% python3 -q
>>> import numpy as np
>>> import numpy.linalg as la
>>> np.set_printoptions(precision=2, suppress=True, linewidth=140, sign=" ")
>>> def rnd(a):
...     return np.round(a, 2) + 0
... 
>>> Y = np.array([[0, 2, 3, 1],
...     [1, 1, 0, 0],
...     [2, 2, 1, 1],
...     [1, 3, 0, 1],
...     [0, 2, 1, 2],
...     [1, 0, 0, 2],
...     [1, 2, 3, 1],
...     [0, 2, 3, 2],
...     [2, 2, 0, 0],
...     [0, 1, 2, 3],
...     [0, 1, 3, 1],
...     [2, 0, 3, 1]])
>>> mat = Y.T @ Y
>>> mat
array([[ 16,  14,  11,   8],
       [ 14,  36,  27,  21],
       [ 11,  27,  51,  27],
       [  8,  21,  27,  27]])
>>> # equal to its transpose
>>> Y = mat / la.norm(mat, axis=1, keepdims=True)
>>> cov = Y @ Y.T
>>> rnd(la.norm(Y, axis=1))
array([ 1.,  1.,  1.,  1.])
>>> (cov - 2 * np.eye(4)).round(6).argmax(axis=1)
array([ 1,  3,  3,  2])
>>> rnd(cov)
array([[ 1.  ,  0.92,  0.82,  0.84],
       [ 0.92,  1.  ,  0.92,  0.95],
       [ 0.82,  0.92,  1.  ,  0.96],
       [ 0.84,  0.95,  0.96,  1.  ]])
>>> (np.abs(cov) > 0.9).astype(int)
array([[ 1,  1,  0,  0],
       [ 1,  1,  1,  1],
       [ 0,  1,  1,  1],
       [ 0,  1,  1,  1]])
>>> rnd(np.degrees(np.arccos(np.clip(cov[2, 1], -1, 1))))
np.float64(23.02)
>>> evals, vecs = la.eig(mat)
>>> rnd(np.prod(evals))
np.float64(124029.0)
>>> rnd(np.sort(la.eigvals(mat.T)))
array([  7.4 ,   9.71,  18.22,  94.66])
>>> rnd(np.sort(la.eigvals(mat @ mat)))
array([   54.8 ,    94.34,   332.09,  8960.78])
>>> rnd(evals)
array([ 94.66,  18.22,   7.4 ,   9.71])
>>> rnd(np.sort(la.eigvals(la.inv(mat))))
array([ 0.01,  0.05,  0.1 ,  0.14])
>>> evals, vecs = la.eigh(mat)
>>> np.unique(evals.round(6) + 0, return_counts=True)[1]
array([ 1,  1,  1,  1])
>>> rnd(la.eigvalsh(mat @ mat))
array([   54.8 ,    94.34,   332.09,  8960.78])
>>> rnd(vecs.T @ mat @ vecs)
array([[  7.4 ,   0.  ,   0.  ,   0.  ],
       [  0.  ,   9.71,   0.  ,   0.  ],
       [  0.  ,   0.  ,  18.22,   0.  ],
       [  0.  ,   0.  ,   0.  ,  94.66]])
>>> rnd(np.abs(vecs[:, -1]))
array([ 0.24,  0.53,  0.67,  0.46])
>>> evals.sum(), np.trace(mat)
(np.float64(130.0), np.int64(130))
>>> rnd(la.eigvalsh(mat + 3 * np.eye(4)))
array([ 10.4 ,  12.71,  21.22,  97.66])
>>> rnd(la.svd(mat, compute_uv=False))
array([ 94.66,  18.22,   9.71,   7.4 ])
>>> (evals > 1e-8).sum(), (evals < -1e-8).sum()
(np.int64(4), np.int64(0))
>>> u = np.array([0, 0, -2, 1, -2, 1, -2, -1, -2, 0, 2, 2]) + 0.5
>>> X = np.eye(12) - 2 * np.outer(u, u) / (u @ u)
>>> rnd(X)
array([[ 0.98, -0.02,  0.06, -0.06,  0.06, -0.06,  0.06,  0.02,  0.06, -0.02, -0.09, -0.09],
       [-0.02,  0.98,  0.06, -0.06,  0.06, -0.06,  0.06,  0.02,  0.06, -0.02, -0.09, -0.09],
       [ 0.06,  0.06,  0.83,  0.17, -0.17,  0.17, -0.17, -0.06, -0.17,  0.06,  0.28,  0.28],
       [-0.06, -0.06,  0.17,  0.83,  0.17, -0.17,  0.17,  0.06,  0.17, -0.06, -0.28, -0.28],
       [ 0.06,  0.06, -0.17,  0.17,  0.83,  0.17, -0.17, -0.06, -0.17,  0.06,  0.28,  0.28],
       [-0.06, -0.06,  0.17, -0.17,  0.17,  0.83,  0.17,  0.06,  0.17, -0.06, -0.28, -0.28],
       [ 0.06,  0.06, -0.17,  0.17, -0.17,  0.17,  0.83, -0.06, -0.17,  0.06,  0.28,  0.28],
       [ 0.02,  0.02, -0.06,  0.06, -0.06,  0.06, -0.06,  0.98, -0.06,  0.02,  0.09,  0.09],
       [ 0.06,  0.06, -0.17,  0.17, -0.17,  0.17, -0.17, -0.06,  0.83,  0.06,  0.28,  0.28],
       [-0.02, -0.02,  0.06, -0.06,  0.06, -0.06,  0.06,  0.02,  0.06,  0.98, -0.09, -0.09],
       [-0.09, -0.09,  0.28, -0.28,  0.28, -0.28,  0.28,  0.09,  0.28, -0.09,  0.54, -0.46],
       [-0.09, -0.09,  0.28, -0.28,  0.28, -0.28,  0.28,  0.09,  0.28, -0.09, -0.46,  0.54]])
>>> # equal to its transpose
>>> u = np.array([-8, 2, -3, -5, 2, 4, -4, -6, 7, 4, 9, 1])
>>> Y = X + np.outer(u, np.eye(12)[0])
>>> la.matrix_rank(la.inv(Y) - la.inv(X), tol=1e-8)
np.int64(1)
>>> evals, vecs = la.eigh(X)
>>> x0 = np.array([1, 3, 0, 2, 1, 1, 2, -2, 3, -2, 3, 2])
>>> rnd(vecs * np.abs(evals) @ vecs.T)
array([[ 1.,  0.,  0.,  0.,  0.,  0.,  0.,  0.,  0.,  0.,  0.,  0.],
       [ 0.,  1.,  0.,  0.,  0.,  0.,  0.,  0.,  0.,  0.,  0.,  0.],
       [ 0.,  0.,  1.,  0.,  0.,  0.,  0.,  0.,  0.,  0.,  0.,  0.],
       [ 0.,  0.,  0.,  1.,  0.,  0.,  0.,  0.,  0.,  0.,  0.,  0.],
       [ 0.,  0.,  0.,  0.,  1.,  0.,  0.,  0.,  0.,  0.,  0.,  0.],
       [ 0.,  0.,  0.,  0.,  0.,  1.,  0.,  0.,  0.,  0.,  0.,  0.],
       [ 0.,  0.,  0.,  0.,  0.,  0.,  1.,  0.,  0.,  0.,  0.,  0.],
       [ 0.,  0.,  0.,  0.,  0.,  0.,  0.,  1.,  0.,  0.,  0.,  0.],
       [ 0.,  0.,  0.,  0.,  0.,  0.,  0.,  0.,  1.,  0.,  0.,  0.],
       [ 0.,  0.,  0.,  0.,  0.,  0.,  0.,  0.,  0.,  1.,  0.,  0.],
       [ 0.,  0.,  0.,  0.,  0.,  0.,  0.,  0.,  0.,  0.,  1.,  0.],
       [ 0.,  0.,  0.,  0.,  0.,  0.,  0.,  0.,  0.,  0.,  0.,  1.]])
>>> print(rnd(np.abs(X).sum(axis=1).max()), rnd(np.abs(evals).max()))
3.04 1.0
>>> M = np.load("a.npy")
>>> rnd(M)
array([[ 0.54, -0.17, -0.03, -0.25, -0.03,  0.04, -0.05, -0.27, -0.05,  0.03, -0.1 ,  0.26],
       [-0.17,  0.12, -0.12,  0.19, -0.08,  0.05, -0.03,  0.04, -0.07, -0.1 , -0.02, -0.04],
       [-0.03, -0.12,  0.31, -0.17,  0.24,  0.04,  0.11,  0.01,  0.26,  0.06,  0.13, -0.12],
       [-0.25,  0.19, -0.17,  0.3 , -0.09,  0.14, -0.04,  0.03, -0.07, -0.21, -0.02, -0.06],
       [-0.03, -0.08,  0.24, -0.09,  0.19,  0.1 ,  0.08, -0.03,  0.22, -0.02,  0.1 , -0.09],
       [ 0.04,  0.05,  0.04,  0.14,  0.1 ,  0.41,  0.01, -0.25,  0.15, -0.35,  0.01,  0.01],
       [-0.05, -0.03,  0.11, -0.04,  0.08,  0.01,  0.04,  0.02,  0.09,  0.02,  0.05, -0.06],
       [-0.27,  0.04,  0.01,  0.03, -0.03, -0.25,  0.02,  0.27, -0.05,  0.19,  0.05, -0.13],
       [-0.05, -0.07,  0.26, -0.07,  0.22,  0.15,  0.09, -0.05,  0.26, -0.06,  0.11, -0.11],
       [ 0.03, -0.1 ,  0.06, -0.21, -0.02, -0.35,  0.02,  0.19, -0.06,  0.33,  0.02, -0.01],
       [-0.1 , -0.02,  0.13, -0.02,  0.1 ,  0.01,  0.05,  0.05,  0.11,  0.02,  0.07, -0.09],
       [ 0.26, -0.04, -0.12, -0.06, -0.09,  0.01, -0.06, -0.13, -0.11, -0.01, -0.09,  0.16]])
>>> # symmetric, so the eigenvalues are real
>>> Q, R = la.qr(mat)
>>> rnd(R)
array([[-25.24, -47.27, -52.74, -37.05],
       [  0.  , -20.68, -27.91, -19.96],
       [  0.  ,   0.  , -24.9 , -10.04],
       [  0.  ,   0.  ,   0.  ,   9.54]])
>>> rnd(Q)
array([[-0.63,  0.77,  0.04,  0.03],
       [-0.55, -0.47,  0.62, -0.29],
       [-0.44, -0.31, -0.78, -0.33],
       [-0.32, -0.29, -0.09,  0.9 ]])
>>> print(rnd(Q.T @ Q))
[[ 1.  0.  0.  0.]
 [ 0.  1.  0.  0.]
 [ 0.  0.  1.  0.]
 [ 0.  0.  0.  1.]]
>>> rnd(np.trace(Q @ Q.T))
np.float64(4.0)
>>> rnd(Q @ R)
array([[ 16.,  14.,  11.,   8.],
       [ 14.,  36.,  27.,  21.],
       [ 11.,  27.,  51.,  27.],
       [  8.,  21.,  27.,  27.]])
>>> Y = la.inv(X)
>>> rnd(Y)
array([[ 0.98, -0.02,  0.06, -0.06,  0.06, -0.06,  0.06,  0.02,  0.06, -0.02, -0.09, -0.09],
       [-0.02,  0.98,  0.06, -0.06,  0.06, -0.06,  0.06,  0.02,  0.06, -0.02, -0.09, -0.09],
       [ 0.06,  0.06,  0.83,  0.17, -0.17,  0.17, -0.17, -0.06, -0.17,  0.06,  0.28,  0.28],
       [-0.06, -0.06,  0.17,  0.83,  0.17, -0.17,  0.17,  0.06,  0.17, -0.06, -0.28, -0.28],
       [ 0.06,  0.06, -0.17,  0.17,  0.83,  0.17, -0.17, -0.06, -0.17,  0.06,  0.28,  0.28],
       [-0.06, -0.06,  0.17, -0.17,  0.17,  0.83,  0.17,  0.06,  0.17, -0.06, -0.28, -0.28],
       [ 0.06,  0.06, -0.17,  0.17, -0.17,  0.17,  0.83, -0.06, -0.17,  0.06,  0.28,  0.28],
       [ 0.02,  0.02, -0.06,  0.06, -0.06,  0.06, -0.06,  0.98, -0.06,  0.02,  0.09,  0.09],
       [ 0.06,  0.06, -0.17,  0.17, -0.17,  0.17, -0.17, -0.06,  0.83,  0.06,  0.28,  0.28],
       [-0.02, -0.02,  0.06, -0.06,  0.06, -0.06,  0.06,  0.02,  0.06,  0.98, -0.09, -0.09],
       [-0.09, -0.09,  0.28, -0.28,  0.28, -0.28,  0.28,  0.09,  0.28, -0.09,  0.54, -0.46],
       [-0.09, -0.09,  0.28, -0.28,  0.28, -0.28,  0.28,  0.09,  0.28, -0.09, -0.46,  0.54]])
>>> np.allclose(Y, X.T)
True
>>> rnd(la.det(X) * Y)
array([[-0.98,  0.02, -0.06,  0.06, -0.06,  0.06, -0.06, -0.02, -0.06,  0.02,  0.09,  0.09],
       [ 0.02, -0.98, -0.06,  0.06, -0.06,  0.06, -0.06, -0.02, -0.06,  0.02,  0.09,  0.09],
       [-0.06, -0.06, -0.83, -0.17,  0.17, -0.17,  0.17,  0.06,  0.17, -0.06, -0.28, -0.28],
       [ 0.06,  0.06, -0.17, -0.83, -0.17,  0.17, -0.17, -0.06, -0.17,  0.06,  0.28,  0.28],
       [-0.06, -0.06,  0.17, -0.17, -0.83, -0.17,  0.17,  0.06,  0.17, -0.06, -0.28, -0.28],
       [ 0.06,  0.06, -0.17,  0.17, -0.17, -0.83, -0.17, -0.06, -0.17,  0.06,  0.28,  0.28],
       [-0.06, -0.06,  0.17, -0.17,  0.17, -0.17, -0.83,  0.06,  0.17, -0.06, -0.28, -0.28],
       [-0.02, -0.02,  0.06, -0.06,  0.06, -0.06,  0.06, -0.98,  0.06, -0.02, -0.09, -0.09],
       [-0.06, -0.06,  0.17, -0.17,  0.17, -0.17,  0.17,  0.06, -0.83, -0.06, -0.28, -0.28],
       [ 0.02,  0.02, -0.06,  0.06, -0.06,  0.06, -0.06, -0.02, -0.06, -0.98,  0.09,  0.09],
       [ 0.09,  0.09, -0.28,  0.28, -0.28,  0.28, -0.28, -0.09, -0.28,  0.09, -0.54,  0.46],
       [ 0.09,  0.09, -0.28,  0.28, -0.28,  0.28, -0.28, -0.09, -0.28,  0.09,  0.46, -0.54]])
>>> rnd(la.inv(Y))
array([[ 0.98, -0.02,  0.06, -0.06,  0.06, -0.06,  0.06,  0.02,  0.06, -0.02, -0.09, -0.09],
       [-0.02,  0.98,  0.06, -0.06,  0.06, -0.06,  0.06,  0.02,  0.06, -0.02, -0.09, -0.09],
       [ 0.06,  0.06,  0.83,  0.17, -0.17,  0.17, -0.17, -0.06, -0.17,  0.06,  0.28,  0.28],
       [-0.06, -0.06,  0.17,  0.83,  0.17, -0.17,  0.17,  0.06,  0.17, -0.06, -0.28, -0.28],
       [ 0.06,  0.06, -0.17,  0.17,  0.83,  0.17, -0.17, -0.06, -0.17,  0.06,  0.28,  0.28],
       [-0.06, -0.06,  0.17, -0.17,  0.17,  0.83,  0.17,  0.06,  0.17, -0.06, -0.28, -0.28],
       [ 0.06,  0.06, -0.17,  0.17, -0.17,  0.17,  0.83, -0.06, -0.17,  0.06,  0.28,  0.28],
       [ 0.02,  0.02, -0.06,  0.06, -0.06,  0.06, -0.06,  0.98, -0.06,  0.02,  0.09,  0.09],
       [ 0.06,  0.06, -0.17,  0.17, -0.17,  0.17, -0.17, -0.06,  0.83,  0.06,  0.28,  0.28],
       [-0.02, -0.02,  0.06, -0.06,  0.06, -0.06,  0.06,  0.02,  0.06,  0.98, -0.09, -0.09],
       [-0.09, -0.09,  0.28, -0.28,  0.28, -0.28,  0.28,  0.09,  0.28, -0.09,  0.54, -0.46],
       [-0.09, -0.09,  0.28, -0.28,  0.28, -0.28,  0.28,  0.09,  0.28, -0.09, -0.46,  0.54]])
>>> (np.abs(Y) > 1e-9).astype(int)
array([[ 1,  1,  1,  1,  1,  1,  1,  1,  1,  1,  1,  1],
       [ 1,  1,  1,  1,  1,  1,  1,  1,  1,  1,  1,  1],
       [ 1,  1,  1,  1,  1,  1,  1,  1,  1,  1,  1,  1],
       [ 1,  1,  1,  1,  1,  1,  1,  1,  1,  1,  1,  1],
       [ 1,  1,  1,  1,  1,  1,  1,  1,  1,  1,  1,  1],
       [ 1,  1,  1,  1,  1,  1,  1,  1,  1,  1,  1,  1],
       [ 1,  1,  1,  1,  1,  1,  1,  1,  1,  1,  1,  1],
       [ 1,  1,  1,  1,  1,  1,  1,  1,  1,  1,  1,  1],
       [ 1,  1,  1,  1,  1,  1,  1,  1,  1,  1,  1,  1],
       [ 1,  1,  1,  1,  1,  1,  1,  1,  1,  1,  1,  1],
       [ 1,  1,  1,  1,  1,  1,  1,  1,  1,  1,  1,  1],
       [ 1,  1,  1,  1,  1,  1,  1,  1,  1,  1,  1,  1]])
>>> print(rnd(la.slogdet(X)[0]))
-1.0
>>> print(rnd(la.cond(X)))
1.0
>>> print(np.allclose(M[:-1].T @ la.lstsq(M[:-1].T, M[-1])[0], M[-1]))
True
>>> rnd(np.trace(la.pinv(M) @ M))
np.float64(3.0)
>>> np.abs(np.diag(la.qr(M)[1])) > 1e-9
array([ True,  True,  True, False, False, False, False, False, False, False, False, False])
>>> rnd(X.T @ X)
array([[ 1.,  0.,  0.,  0.,  0.,  0.,  0.,  0.,  0.,  0.,  0.,  0.],
       [ 0.,  1.,  0.,  0.,  0.,  0.,  0.,  0.,  0.,  0.,  0.,  0.],
       [ 0.,  0.,  1.,  0.,  0.,  0.,  0.,  0.,  0.,  0.,  0.,  0.],
       [ 0.,  0.,  0.,  1.,  0.,  0.,  0.,  0.,  0.,  0.,  0.,  0.],
       [ 0.,  0.,  0.,  0.,  1.,  0.,  0.,  0.,  0.,  0.,  0.,  0.],
       [ 0.,  0.,  0.,  0.,  0.,  1.,  0.,  0.,  0.,  0.,  0.,  0.],
       [ 0.,  0.,  0.,  0.,  0.,  0.,  1.,  0.,  0.,  0.,  0.,  0.],
       [ 0.,  0.,  0.,  0.,  0.,  0.,  0.,  1.,  0.,  0.,  0.,  0.],
       [ 0.,  0.,  0.,  0.,  0.,  0.,  0.,  0.,  1.,  0.,  0.,  0.],
       [ 0.,  0.,  0.,  0.,  0.,  0.,  0.,  0.,  0.,  1.,  0.,  0.],
       [ 0.,  0.,  0.,  0.,  0.,  0.,  0.,  0.,  0.,  0.,  1.,  0.],
       [ 0.,  0.,  0.,  0.,  0.,  0.,  0.,  0.,  0.,  0.,  0.,  1.]])
>>> rnd(X @ X.T)
array([[ 1.,  0.,  0.,  0.,  0.,  0.,  0.,  0.,  0.,  0.,  0.,  0.],
       [ 0.,  1.,  0.,  0.,  0.,  0.,  0.,  0.,  0.,  0.,  0.,  0.],
       [ 0.,  0.,  1.,  0.,  0.,  0.,  0.,  0.,  0.,  0.,  0.,  0.],
       [ 0.,  0.,  0.,  1.,  0.,  0.,  0.,  0.,  0.,  0.,  0.,  0.],
       [ 0.,  0.,  0.,  0.,  1.,  0.,  0.,  0.,  0.,  0.,  0.,  0.],
       [ 0.,  0.,  0.,  0.,  0.,  1.,  0.,  0.,  0.,  0.,  0.,  0.],
       [ 0.,  0.,  0.,  0.,  0.,  0.,  1.,  0.,  0.,  0.,  0.,  0.],
       [ 0.,  0.,  0.,  0.,  0.,  0.,  0.,  1.,  0.,  0.,  0.,  0.],
       [ 0.,  0.,  0.,  0.,  0.,  0.,  0.,  0.,  1.,  0.,  0.,  0.],
       [ 0.,  0.,  0.,  0.,  0.,  0.,  0.,  0.,  0.,  1.,  0.,  0.],
       [ 0.,  0.,  0.,  0.,  0.,  0.,  0.,  0.,  0.,  0.,  1.,  0.],
       [ 0.,  0.,  0.,  0.,  0.,  0.,  0.,  0.,  0.,  0.,  0.,  1.]])
>>> evals, vecs = la.eigh(M)
>>> x0 = np.array([0, -3, 1, -1, 0, 1, -3, 2, -1, 0, 1, -3])
>>> print(rnd(la.eigvalsh(M[1:, 1:])))
[ 0.    0.    0.    0.    0.    0.    0.    0.    0.46  1.    1.  ]
>>> E = np.load("x.npy")
>>> E
array([[ 130,   89,   72,   96,   94,   64,   49],
       [  89,  109,  102,   81,   86,   69,   29],
       [  72,  102,  121,   84,   87,   87,   34],
       [  96,   81,   84,  115,   83,   61,   61],
       [  94,   86,   87,   83,  116,   57,   47],
       [  64,   69,   87,   61,   57,   82,   19],
       [  49,   29,   34,   61,   47,   19,   58]])
>>> # symmetric, so the eigenvalues are real
>>> rng = np.random.default_rng(3905)
>>> lab = rng.permutation(7)
>>> lab
array([ 2,  3,  5,  4,  1,  6,  0])
>>> Y = E[lab][:, lab]
>>> np.trace(Y)
np.int64(731)
>>> np.allclose(Y, E)
False
>>> Y
array([[ 121,   84,   87,   87,  102,   34,   72],
       [  84,  115,   61,   83,   81,   61,   96],
       [  87,   61,   82,   57,   69,   19,   64],
       [  87,   83,   57,  116,   86,   47,   94],
       [ 102,   81,   69,   86,  109,   29,   89],
       [  34,   61,   19,   47,   29,   58,   49],
       [  72,   96,   64,   94,   89,   49,  130]])
